$ ipython --no-banner

In [1]: import numpy as np

In [2]: np.set_printoptions(precision=2, suppress=True, linewidth=120, sign=" ")

In [3]: def tidy(a):
   ...:     return np.round(a, 2) + 0
   ...: 

In [4]: A = np.loadtxt("data.csv", delimiter=",")

In [5]: tidy(A)
Out[5]: 
array([[ 17.84,   4.02,   0.02, -15.8 ,  -3.89, -11.86],
       [ 15.62,   4.18,   0.22, -13.1 ,  -2.48, -10.  ],
       [ 12.78,   4.27,   0.48,  -9.76,  -0.85,  -7.74],
       [ 12.75,   4.27,   0.48,  -9.72,  -0.83,  -7.72],
       [  9.82,   4.16,   0.72,  -6.48,   0.57,  -5.56],
       [  7.05,   3.81,   0.9 ,  -3.65,   1.54,  -3.72],
       [  6.62,   3.73,   0.92,  -3.24,   1.65,  -3.45],
       [  6.04,   3.61,   0.95,  -2.71,   1.78,  -3.11],
       [  3.78,   2.91,   1.  ,  -0.83,   2.  ,  -1.89],
       [  3.58,   2.83,   1.  ,  -0.69,   1.99,  -1.79],
       [  2.09,   2.08,   0.92,   0.19,   1.72,  -1.14],
       [  0.1 ,   0.19,   0.17,   0.16,   0.19,  -0.16],
       [ -0.14,  -0.4 ,  -1.1 ,  -0.92,  -0.31,   1.49],
       [ -0.04,   0.15,  -2.2 ,  -1.22,   0.64,   3.8 ],
       [  0.  ,   1.24,  -3.18,  -0.9 ,   2.38,   6.56],
       [ -0.01,   1.5 ,  -3.37,  -0.77,   2.8 ,   7.17],
       [ -0.53,   5.79,  -5.66,   2.24,   9.75,  16.07],
       [ -0.55,   5.9 ,  -5.71,   2.34,   9.92,  16.29],
       [ -1.08,   8.42,  -6.73,   4.55,  14.06,  21.18],
       [ -1.13,   8.62,  -6.81,   4.74,  14.4 ,  21.58]])

In [6]: Xs = A - A.mean(axis=0)

In [7]: left, sv, Vh = np.linalg.svd(Xs, full_matrices=False)

In [8]: tidy(sv ** 2 / (sv ** 2).sum())
Out[8]: array([ 0.87,  0.1 ,  0.02,  0.  ,  0.  ,  0.  ])

In [9]: tidy(sv)
Out[9]: array([ 58.87,  20.34,   9.41,   0.  ,   0.  ,   0.  ])

In [10]: np.abs(Vh[0]).argmax()
Out[10]: np.int64(5)

In [11]: np.linalg.matrix_rank(Xs)
Out[11]: np.int64(3)

In [12]: B = np.array([[3, 4, 7, -9, -7, -5, 8],
    ...:     [2, 7, -4, -1, -1, 2, 3],
    ...:     [-8, 2, -3, -8, -8, 4, 7]])

In [13]: W0 = B.T @ B

In [14]: W0
Out[14]: 
array([[  77,   10,   37,   35,   41,  -43,  -26],
       [  10,   69,   -6,  -59,  -51,    2,   67],
       [  37,   -6,   74,  -35,  -21,  -55,   23],
       [  35,  -59,  -35,  146,  128,   11, -131],
       [  41,  -51,  -21,  128,  114,    1, -115],
       [ -43,    2,  -55,   11,    1,   45,   -6],
       [ -26,   67,   23, -131, -115,   -6,  122]])

In [15]: ev, vecs = np.linalg.eigh(W0)

In [16]: ev.sum(), np.trace(W0)
Out[16]: (np.float64(647.0), np.int64(647))

In [17]: tidy(vecs.T @ W0 @ vecs)
Out[17]: 
array([[   0.  ,    0.  ,    0.  ,    0.  ,    0.  ,    0.  ,    0.  ],
       [   0.  ,    0.  ,    0.  ,    0.  ,    0.  ,    0.  ,    0.  ],
       [   0.  ,    0.  ,    0.  ,    0.  ,    0.  ,    0.  ,    0.  ],
       [   0.  ,    0.  ,    0.  ,    0.  ,    0.  ,    0.  ,    0.  ],
       [   0.  ,    0.  ,    0.  ,    0.  ,   68.94,    0.  ,    0.  ],
       [   0.  ,    0.  ,    0.  ,    0.  ,    0.  ,  156.97,    0.  ],
       [   0.  ,    0.  ,    0.  ,    0.  ,    0.  ,    0.  ,  421.08]])

In [18]: (ev > 1e-8).sum(), (ev < -1e-8).sum()
Out[18]: (np.int64(3), np.int64(0))

In [19]: tidy(ev)
Out[19]: array([   0.  ,    0.  ,    0.  ,    0.  ,   68.94,  156.97,  421.08])

In [20]: tidy(np.abs(vecs[:, -1]))
Out[20]: array([ 0.14,  0.27,  0.11,  0.59,  0.52,  0.03,  0.54])

In [21]: np.abs(vecs[:, -1]).round(6).argmax()
Out[21]: np.int64(3)

In [22]: tidy(np.linalg.svd(W0, compute_uv=False))
Out[22]: array([ 421.08,  156.97,   68.94,    0.  ,    0.  ,    0.  ,    0.  ])
